$ ipython --no-banner

In [1]: import numpy as np

In [2]: np.set_printoptions(suppress=True, linewidth=200)

In [3]: M = np.loadtxt("case13.csv", delimiter=",")

In [4]: M
Out[4]: 
array([[ 0.6,  0.3,  1.9,  0.3, -2. ,  0.4,  0.9],
       [ 0.4,  1.5,  1. ,  0.8,  1.4,  0.3, -0.7],
       [ 1. , -0.4, -1.2,  0.5,  1. ,  0.9, -0.4],
       [ 0.5, -0.1, -2.3, -1.9, -1.1,  0.5,  0.7],
       [ 1.8, -1.2,  0.4,  1.4,  1.8, -1.3, -2.6],
       [ 1.1, -1. , -0.1, -0.6, -0.9, -0.1, -0.1],
       [ 0. , -1.5, -2.4,  0.1, -1.5,  1. , -0.2],
       [ 0.7,  0.6,  0.3,  0.4,  1.6, -0.7, -0.6],
       [ 0.6, -1.9, -0.5, -0.7, -0.6, -0.2,  0. ],
       [-0.7,  1.1,  0. ,  0. , -0.4, -0.8, -1.5],
       [-0.3,  1.1,  0.9, -0.3,  0.1,  0.2, -1.7],
       [ 0. , -2.5,  0.1,  0.7, -0.1,  0.1, -1. ],
       [ 0.3,  0. ,  0.3,  0.1,  1.5,  1.5,  0.5],
       [ 2. ,  0.5, -2. , -2.5,  9. , 12.5,  1. ],
       [ 1.2,  1.5, -0.2,  0.5, -0.7,  2.5,  2.2],
       [-0.9,  0.4, -0.6, -0.8, -1.5, -1.7,  1. ],
       [-0.9, -1.1, -0.8, -1.1,  1.3, -2.1,  0.3],
       [ 0.9,  1.6,  0.5, -1.2, -0.3, -1.3,  0.5],
       [-0.4,  0.8,  0.7, -1.4,  1.3,  0.1,  0. ],
       [ 1. ,  0.5,  1.2, -0.9,  0.8, -0.6,  1. ],
       [-1.1,  0.6,  1.9,  0.2, -0.3, -0.3, -1.6],
       [ 0.2,  2.8, -1.6,  0.1,  1.7,  1.1, -0.1],
       [ 0.4, -1.3, -1.3, -0.2,  0.9,  0.3, -1.9],
       [-0.5, -0.7,  0.5,  0.3,  0.8, -1.2, -0.5],
       [-1.7,  0.8,  1.8, -1.5,  0.9, -0.7, -0.2],
       [ 0.1,  1.3,  0.3,  2. ,  0.9, -0.3,  0.6]])

In [5]: Xs = M - M.mean(axis=0)

In [6]: vecs = np.linalg.svd(Xs)[2][:1]

In [7]: B = Xs - Xs @ vecs.T @ vecs

In [8]: print(np.linalg.norm(B, axis=1).round(6).argmax())
4

In [9]: np.round((Xs @ vecs.T).std(axis=0), 1)
Out[9]: array([3.2])

In [10]: np.round(np.cov(Xs @ vecs.T, rowvar=False), 1)
Out[10]: np.float64(10.7)

In [11]: r0 = np.array([-3, -3])

In [12]: np.round(np.polyval(r0, M[9]), 1)
Out[12]: array([-0.9, -6.3, -3. , -3. , -1.8, -0.6,  1.5])

In [13]: np.round(np.convolve(M[9], r0), 1)
Out[13]: array([ 2.1, -1.2, -3.3,  0. ,  1.2,  3.6,  6.9,  4.5])

In [14]: th = np.radians(135)

In [15]: R = np.eye(7)

In [16]: R[5, 5] = R[4, 4] = np.cos(th)

In [17]: R[5, 4], R[4, 5] = -np.sin(th), np.sin(th)

In [18]: R.round(1)
Out[18]: 
array([[ 1. ,  0. ,  0. ,  0. ,  0. ,  0. ,  0. ],
       [ 0. ,  1. ,  0. ,  0. ,  0. ,  0. ,  0. ],
       [ 0. ,  0. ,  1. ,  0. ,  0. ,  0. ,  0. ],
       [ 0. ,  0. ,  0. ,  1. ,  0. ,  0. ,  0. ],
       [ 0. ,  0. ,  0. ,  0. , -0.7,  0.7,  0. ],
       [ 0. ,  0. ,  0. ,  0. , -0.7, -0.7,  0. ],
       [ 0. ,  0. ,  0. ,  0. ,  0. ,  0. ,  1. ]])

In [19]: B = M @ R.T

In [20]: np.allclose(np.linalg.norm(M, axis=1), np.linalg.norm(B, axis=1))
Out[20]: True

In [21]: np.allclose(M @ M.T, B @ B.T)
Out[21]: True

In [22]: np.round(np.abs(B - M).max(axis=0), 1)
Out[22]: array([ 0. ,  0. ,  0. ,  0. ,  6.5, 27.7,  0. ])
